$ ipython --no-banner

In [1]: import numpy as np

In [2]: from numpy import linalg as LA

In [3]: np.set_printoptions(precision=1, suppress=True, linewidth=140, sign=" ")

In [4]: def rnd(a):
   ...:     return np.round(a, 1) + 0
   ...: 

In [5]: r0 = np.array([2, -2, -1, -3, 3, 2, 2]) + 0.5

In [6]: feats = np.eye(7) - 2 * np.outer(r0, r0) / (r0 @ r0)

In [7]: print(rnd(feats))
[[ 0.7  0.2  0.1  0.3 -0.4 -0.3 -0.3]
 [ 0.2  0.9  0.  -0.2  0.3  0.2  0.2]
 [ 0.1  0.   1.  -0.1  0.1  0.1  0.1]
 [ 0.3 -0.2 -0.1  0.7  0.4  0.3  0.3]
 [-0.4  0.3  0.1  0.4  0.4 -0.4 -0.4]
 [-0.3  0.2  0.1  0.3 -0.4  0.7 -0.3]
 [-0.3  0.2  0.1  0.3 -0.4 -0.3  0.7]]

In [8]: # orthonormal columns

In [9]: ev, vecs = LA.eigh(feats)

In [10]: print((ev > 1e-8).sum(), (ev < -1e-8).sum())
6 1

In [11]: print(rnd(vecs.T @ vecs))
[[ 1.  0.  0.  0.  0.  0.  0.]
 [ 0.  1.  0.  0.  0.  0.  0.]
 [ 0.  0.  1.  0.  0.  0.  0.]
 [ 0.  0.  0.  1.  0.  0.  0.]
 [ 0.  0.  0.  0.  1.  0.  0.]
 [ 0.  0.  0.  0.  0.  1.  0.]
 [ 0.  0.  0.  0.  0.  0.  1.]]

In [12]: print(rnd(ev))
[-1.  1.  1.  1.  1.  1.  1.]

In [13]: print(rnd(ev.sum()), np.trace(feats))
5.0 5.0

In [14]: print(rnd(LA.eigvalsh(feats).min()))
-1.0

In [15]: print([round(float(LA.det(feats[:i, :i])), 2) + 0 for i in range(1, 8)])
[0.69, 0.57, 0.56, 0.25, -0.37, -0.69, -1.0]

In [16]: print(rnd(LA.svd(feats, compute_uv=False)))
[ 1.  1.  1.  1.  1.  1.  1.]

In [17]: print(rnd(feats @ feats.T))
[[ 1.  0.  0.  0.  0.  0.  0.]
 [ 0.  1.  0.  0.  0.  0.  0.]
 [ 0.  0.  1.  0.  0.  0.  0.]
 [ 0.  0.  0.  1.  0.  0.  0.]
 [ 0.  0.  0.  0.  1.  0.  0.]
 [ 0.  0.  0.  0.  0.  1.  0.]
 [ 0.  0.  0.  0.  0.  0.  1.]]

In [18]: print(rnd(feats.T @ feats))
[[ 1.  0.  0.  0.  0.  0.  0.]
 [ 0.  1.  0.  0.  0.  0.  0.]
 [ 0.  0.  1.  0.  0.  0.  0.]
 [ 0.  0.  0.  1.  0.  0.  0.]
 [ 0.  0.  0.  0.  1.  0.  0.]
 [ 0.  0.  0.  0.  0.  1.  0.]
 [ 0.  0.  0.  0.  0.  0.  1.]]

In [19]: print(rnd(LA.pinv(feats)))
[[ 0.7  0.2  0.1  0.3 -0.4 -0.3 -0.3]
 [ 0.2  0.9  0.  -0.2  0.3  0.2  0.2]
 [ 0.1  0.   1.  -0.1  0.1  0.1  0.1]
 [ 0.3 -0.2 -0.1  0.7  0.4  0.3  0.3]
 [-0.4  0.3  0.1  0.4  0.4 -0.4 -0.4]
 [-0.3  0.2  0.1  0.3 -0.4  0.7 -0.3]
 [-0.3  0.2  0.1  0.3 -0.4 -0.3  0.7]]

In [20]: print(rnd(feats[:, 6] @ feats[:, 3]))
0.0

In [21]: x = np.array([-8, -9, -5, 5, -4, -7, 3])

In [22]: print(rnd(LA.norm(x)), rnd(LA.norm(feats @ x)))
16.4 16.4

In [23]: print([p for p in range(1, 25) if np.allclose(LA.matrix_power(feats, p), np.eye(7))])
[2, 4, 6, 8, 10, 12, 14, 16, 18, 20, 22, 24]

In [24]: print(rnd(LA.inv(feats)))
[[ 0.7  0.2  0.1  0.3 -0.4 -0.3 -0.3]
 [ 0.2  0.9  0.  -0.2  0.3  0.2  0.2]
 [ 0.1  0.   1.  -0.1  0.1  0.1  0.1]
 [ 0.3 -0.2 -0.1  0.7  0.4  0.3  0.3]
 [-0.4  0.3  0.1  0.4  0.4 -0.4 -0.4]
 [-0.3  0.2  0.1  0.3 -0.4  0.7 -0.3]
 [-0.3  0.2  0.1  0.3 -0.4 -0.3  0.7]]

In [25]: print(rnd(LA.det(feats)))
-1.0

In [26]: M = np.loadtxt("arr.csv", delimiter=",")

In [27]: print(M)
[[ 0.8 -0.9  0.9  0.8  0.5 -0.4]
 [ 0.5 -0.6  0.3 -0.2  0.3 -0.1]
 [ 1.  -0.9 -1.  -0.7 -1.   0.9]
 [-0.2  0.  -0.1 -0.5  0.1  0. ]
 [-0.9  0.9  0.6  0.4 -0.2 -0.5]
 [-0.1 -0.5  0.1  0.   0.9 -0.1]
 [ 0.6  0.4 -1.  -0.9 -0.9  0.9]
 [-1.   0.8  1.   0.8  0.7 -0.9]
 [-0.8  0.7 -0.4 -0.2  0.  -0.1]
 [ 1.  -0.6 -1.  -0.6 -1.   0.9]
 [-1.   0.9 -0.9 -0.6  0.9  0.1]
 [-0.9  0.8  0.8  0.5  0.3 -0.6]
 [-0.8  0.6  0.5 -0.3  0.5 -0.5]
 [-0.2  0.7 -1.  -1.  -0.9  0.9]
 [ 0.9  0.9 -1.  -1.  -1.   1. ]
 [ 1.  -0.2 -0.9 -0.2 -1.   0.8]]

In [28]: P = M @ LA.solve(M.T @ M, M.T)

In [29]: print(rnd(np.diag(P)))
[ 0.4  0.3  0.3  0.2  0.3  0.4  0.2  0.2  0.4  0.2  0.7  0.2  0.4  0.7  0.7  0.3]

In [30]: print(rnd(P @ M[:, 4]))
[ 0.5  0.3 -1.   0.1 -0.2  0.9 -0.9  0.7  0.  -1.   0.9  0.3  0.5 -0.9 -1.  -1. ]

In [31]: print(rnd(np.trace(P)))
6.0

In [32]: K = np.array([[0, -1, 0, -2, 0, -2, 0],
    ...:     [-2, -2, 1, 0, -2, 2, 0],
    ...:     [0, -1, -2, -1, 1, -1, 0]])

In [33]: K[-1] = K[0] + -2 * K[1]

In [34]: print(K)
[[ 0 -1  0 -2  0 -2  0]
 [-2 -2  1  0 -2  2  0]
 [ 4  3 -2 -2  4 -6  0]]

In [35]: # looks like rank 2

In [36]: W = np.array([[2, 3, 0],
    ...:     [0, 0, 3],
    ...:     [2, 1, 3],
    ...:     [1, 0, 2],
    ...:     [1, 3, 2],
    ...:     [2, 2, 3],
    ...:     [1, 3, 0]])

In [37]: beta = np.array([-1, 3, 0])

In [38]: hid = np.maximum(K @ W + beta, 0)

In [39]: print(rnd((hid > 0).mean(axis=0)))
[ 0.   0.3  0. ]

In [40]: W2 = np.array([[-4, -1], [2, 3], [3, -4]])

In [41]: print(W @ W2)
[[ -2   7]
 [  9 -12]
 [  3 -11]
 [  2  -9]
 [  8   0]
 [  5  -8]
 [  2   8]]

In [42]: print((hid @ W2).round(6).argmax(axis=1))
[ 0  0  1]

In [43]: print(hid @ W2)
[[  0   0]
 [  0   0]
 [ 26  39]]

In [44]: rng = np.random.default_rng(1210)

In [45]: labels = rng.permutation(7)

In [46]: print(labels)
[ 4  0  1  3  2  5  6]

In [47]: A2 = feats[labels][:, labels]

In [48]: print(rnd(np.diag(A2)))
[ 0.4  0.7  0.9  0.7  1.   0.7  0.7]

In [49]: print(np.trace(A2))
5.0

In [50]: print(rnd(A2))
[[ 0.4 -0.4  0.3  0.4  0.1 -0.4 -0.4]
 [-0.4  0.7  0.2  0.3  0.1 -0.3 -0.3]
 [ 0.3  0.2  0.9 -0.2  0.   0.2  0.2]
 [ 0.4  0.3 -0.2  0.7 -0.1  0.3  0.3]
 [ 0.1  0.1  0.  -0.1  1.   0.1  0.1]
 [-0.4 -0.3  0.2  0.3  0.1  0.7 -0.3]
 [-0.4 -0.3  0.2  0.3  0.1 -0.3  0.7]]

In [51]: print(rnd(np.sort(np.abs(LA.eigvals(A2)))))
[ 1.  1.  1.  1.  1.  1.  1.]

In [52]: r0, r1 = A2[4], A2[5]

In [53]: print(rnd(r0 @ r1))
0.0

In [54]: pr = (r0 @ r1) / (r0 @ r0) * r0

In [55]: print(rnd(LA.norm(r0 + r1) ** 2 + LA.norm(r0 - r1) ** 2))
4.0

In [56]: print(rnd(np.outer(r0, r1)))
[[ 0.   0.   0.   0.   0.   0.1  0. ]
 [ 0.   0.   0.   0.   0.   0.   0. ]
 [ 0.   0.   0.   0.   0.   0.   0. ]
 [ 0.   0.   0.   0.   0.   0.   0. ]
 [-0.4 -0.3  0.2  0.3  0.1  0.7 -0.3]
 [ 0.   0.   0.   0.   0.   0.   0. ]
 [ 0.   0.   0.   0.   0.   0.   0. ]]

In [57]: print(LA.matrix_rank(np.outer(r0, r1)))
1

In [58]: print(rnd(r1 - pr))
[-0.4 -0.3  0.2  0.3  0.1  0.7 -0.3]

In [59]: x = np.array([-2, -2, -1, -1, -1, 0, -1])

In [60]: print(K @ np.eye(7)[5])
[-2.  2. -6.]

In [61]: print(K * x)
[[ 0  2  0  2  0  0  0]
 [ 4  4 -1  0  2  0  0]
 [-8 -6  2  2 -4  0  0]]

In [62]: theta = rng.uniform(0, 2 * np.pi, 10)

In [63]: O, _ = LA.qr(np.array([[0.3, 0.7],
    ...:     [0.2, 1.2],
    ...:     [-0.4, 0.4],
    ...:     [0.6, 1.1],
    ...:     [-0.1, -0.9],
    ...:     [2.1, 1.4]]))

In [64]: mat = 10 * np.c_[np.cos(theta), np.sin(theta)] @ O.T

In [65]: print(rnd(mat))
[[ 1.9  2.2 -0.9  3.4 -1.5  8.8]
 [-3.  -6.  -3.4 -4.3  4.7 -1.5]
 [-1.2 -0.7  1.9 -2.5  0.3 -9.4]
 [-0.8 -3.4 -4.1 -0.4  2.8  7.9]
 [ 2.8  4.9  1.6  4.5 -3.7  5.7]
 [-0.8  0.2  2.5 -1.9 -0.4 -9.4]
 [-1.8 -1.9  1.1 -3.2  1.2 -9. ]
 [-3.  -5.4 -2.3 -4.5  4.1 -4.4]
 [ 1.2  0.7 -1.9  2.5 -0.3  9.4]
 [ 3.   5.5  2.4  4.5 -4.2  4.1]]

In [66]: # rank 2

In [67]: print(np.unique(mat.round(6), axis=0).shape)
(10, 6)

In [68]: print(np.allclose(mat[:-1].T @ LA.lstsq(mat[:-1].T, mat[-1])[0], mat[-1]))
True

In [69]: print(rnd(np.trace(LA.pinv(mat) @ mat)))
2.0
